$ python3 -q
>>> import numpy as np
>>> np.set_printoptions(precision=3, suppress=True, linewidth=160, floatmode="fixed")
>>> feats = np.load("sample3.npy")
>>> feats
array([[0, 0, 1, 0],
       [0, 0, 0, 0],
       [0, 0, 0, 0],
       [0, 0, 0, 1]])
>>> # 3 blocks once reordered
>>> left, sig, VT = np.linalg.svd(feats)
>>> np.argmax(sig[:-1] / (sig[1:] + 1e-6)) + 1
np.int64(2)
>>> out = left[:, :2] @ np.diag(sig[:2]) @ VT[:2]
>>> np.linalg.matrix_rank(out)
np.int64(2)
>>> np.round(np.linalg.norm(feats - out) / np.linalg.norm(feats), 3)
np.float64(0.0)
>>> M = np.loadtxt("block13.csv", delimiter=",")
>>> M
array([[ 2.000,  1.000, -2.000, -1.000],
       [ 1.000,  2.000,  1.000, -2.000],
       [-2.000,  1.000,  2.000,  1.000],
       [-1.000, -2.000,  1.000,  2.000]])
>>> x = np.array([2, 2, 0, 2])
>>> a = np.maximum(M @ x, 0)
>>> np.maximum(M @ x, 0) - np.maximum(-M @ x, 0)
array([ 4.000,  2.000,  0.000, -2.000])
>>> np.tanh(M @ x)
array([ 0.999,  0.964,  0.000, -0.964])
>>> E = np.array([[0.0, 0.0, 1.0, 0.0],
...     [0.0, 0.0, 0.0, 2.0],
...     [1.0, 0.0, 0.0, 0.0],
...     [0.0, 2.0, 0.0, 0.0]])
>>> E
array([[0.000, 0.000, 1.000, 0.000],
       [0.000, 0.000, 0.000, 2.000],
       [1.000, 0.000, 0.000, 0.000],
       [0.000, 2.000, 0.000, 0.000]])
>>> # 2 blocks once reordered
>>> rng = np.random.default_rng(292)
>>> labels = rng.permutation(4)
>>> labels
array([1, 2, 3, 0])
>>> out = E[labels][:, labels]
>>> np.trace(out)
np.float64(0.0)
>>> np.sort(np.abs(np.linalg.eigvals(out)))
array([1.000, 1.000, 2.000, 2.000])
>>> data = np.loadtxt("out6.csv", delimiter=",")
>>> data
array([[ 1.000,  4.965,  0.200,  1.000],
       [-1.000,  6.994,  0.600,  1.400],
       [ 0.300,  8.038,  1.300,  1.600],
       [ 0.100,  8.475, -1.500,  1.700],
       [ 1.000,  3.968, -0.200,  0.800],
       [ 0.900, -3.937,  0.100, -0.800],
       [-0.500, -4.513, -1.200, -0.900],
       [-0.200, -4.491,  2.600, -0.900],
       [ 0.200,  3.414,  1.000,  0.700],
       [ 1.500,  0.029, -0.300,  0.000],
       [-0.200,  4.512, -0.500,  0.900],
       [ 1.100, -0.475,  0.200, -0.100],
       [ 0.200,  3.038, -0.700,  0.600],
       [ 0.100, -2.910,  0.500, -0.600],
       [-1.100,  9.571,  0.900,  1.900],
       [ 0.500, -5.999, -0.100, -1.200],
       [-0.100,  1.958,  0.600,  0.400],
       [-0.600,  6.453,  0.800,  1.300],
       [ 1.500,  0.508,  2.600,  0.100]])
>>> # column 1 is much longer than the rest
>>> np.round(np.trace(np.linalg.pinv(feats) @ feats), 3)
np.float64(2.0)
>>> np.abs(np.diag(np.linalg.qr(feats)[1])) > 1e-9
array([False, False, False,  True])
>>> try:
...     np.linalg.inv(feats)
... except np.linalg.LinAlgError as e:
...     print(e)
... 
Singular matrix
>>> np.linalg.norm(feats, axis=0)
array([0.000, 0.000, 1.000, 1.000])
>>> feats @ feats.T
array([[1, 0, 0, 0],
       [0, 0, 0, 0],
       [0, 0, 0, 0],
       [0, 0, 0, 1]])
>>> feats[:, 0] @ feats[:, 2]
np.int64(0)
>>> K = np.load("run10.npy")
>>> K
array([[11,  4,  6],
       [ 4, 10, 11],
       [ 6, 11, 14]])
>>> Q = K.astype(float).copy()
>>> for j in range(3):
...     Q[:, j] -= Q[:, :j] @ (Q[:, :j].T @ Q[:, j])
...     Q[:, j] /= np.linalg.norm(Q[:, j])
... 
>>> Q
array([[ 0.836, -0.535, -0.118],
       [ 0.304,  0.632, -0.713],
       [ 0.456,  0.561,  0.691]])
>>> np.round(Q.T @ K, 3) + 0
array([[13.153, 11.404, 14.750],
       [ 0.000, 10.341, 11.584],
       [ 0.000,  0.000,  1.125]])
>>> labels = rng.permutation(3)
>>> out = Q[:, labels] * rng.choice([-1, 1], 3)
>>> out
array([[ 0.836,  0.118, -0.535],
       [ 0.304,  0.713,  0.632],
       [ 0.456, -0.691,  0.561]])
>>> left, _, VT = np.linalg.svd(Q.T @ out)
>>> np.round(left @ VT, 3) + 0
array([[ 1.000,  0.000,  0.000],
       [ 0.000,  0.000,  1.000],
       [ 0.000, -1.000,  0.000]])
>>> labels
array([0, 2, 1])
>>> np.round(np.linalg.lstsq(Q, out)[0], 3) + 0
array([[ 1.000,  0.000,  0.000],
       [ 0.000,  0.000,  1.000],
       [ 0.000, -1.000,  0.000]])
>>> out = np.array([[-1, 2, 0], [0, -2, 0]])
>>> W2 = np.kron(out, feats)
>>> np.linalg.matrix_rank(W2)
np.int64(4)
>>> round(np.linalg.norm(W2, 2), 3), np.round(np.linalg.norm(out, 2) * np.linalg.norm(feats, 2), 3)
(np.float64(2.921), np.float64(2.921))
>>> Q, R = np.linalg.qr(K)
>>> Q.shape, R.shape
((3, 3), (3, 3))
>>> np.round(Q.T @ Q, 3) + 0
array([[1.000, 0.000, 0.000],
       [0.000, 1.000, 0.000],
       [0.000, 0.000, 1.000]])
>>> round(abs(R[0, 0]), 3), np.round(np.linalg.norm(K[:, 0]), 3)
(np.float64(13.153), np.float64(13.153))
>>> Q
array([[-0.836,  0.535, -0.118],
       [-0.304, -0.632, -0.713],
       [-0.456, -0.561,  0.691]])
>>> F = np.load("dump.npy")
>>> F
array([[0.500, 0.000, 0.000, 0.250, 0.250],
       [0.333, 0.333, 0.333, 0.000, 0.000],
       [0.000, 0.000, 1.000, 0.000, 0.000],
       [0.000, 0.333, 0.333, 0.333, 0.000],
       [0.333, 0.000, 0.000, 0.333, 0.333]])
>>> out = F / np.linalg.norm(F, axis=1, keepdims=True)
>>> C2 = out @ out.T
>>> (C2 - 2 * np.eye(5)).round(6).argmax(axis=1)
array([4, 3, 1, 1, 0])
>>> np.linalg.norm(out, axis=1)
array([1.000, 1.000, 1.000, 1.000, 1.000])
>>> (np.abs(C2) > 0.9).astype(int)
array([[1, 0, 0, 0, 1],
       [0, 1, 0, 0, 0],
       [0, 0, 1, 0, 0],
       [0, 0, 0, 1, 0],
       [1, 0, 0, 0, 1]])
>>> C2[4]
array([0.943, 0.333, 0.000, 0.333, 1.000])
>>> out = F / np.sqrt((F ** 2).mean(axis=1, keepdims=True))
>>> np.linalg.norm(out, axis=1)
array([2.236, 2.236, 2.236, 2.236, 2.236])
>>> out[2]
array([0.000, 0.000, 2.236, 0.000, 0.000])
>>> J = np.load("m.npy")
>>> J
array([[6.000, 0.000, 0.000, 0.000, 5.000],
       [0.000, 6.000, 5.000, 5.000, 0.000],
       [0.000, 5.000, 6.000, 5.000, 0.000],
       [0.000, 5.000, 5.000, 6.000, 0.000],
       [5.000, 0.000, 0.000, 0.000, 6.000]])
>>> # equal to its transpose
>>> x = np.ones(5)
>>> for _ in range(5):
...     x = J @ x
...     x /= np.linalg.norm(x)
...     print(round(x @ J @ x, 3))
... 
14.802
15.352
15.671
15.839
15.923
>>> x
array([0.088, 0.573, 0.573, 0.573, 0.088])
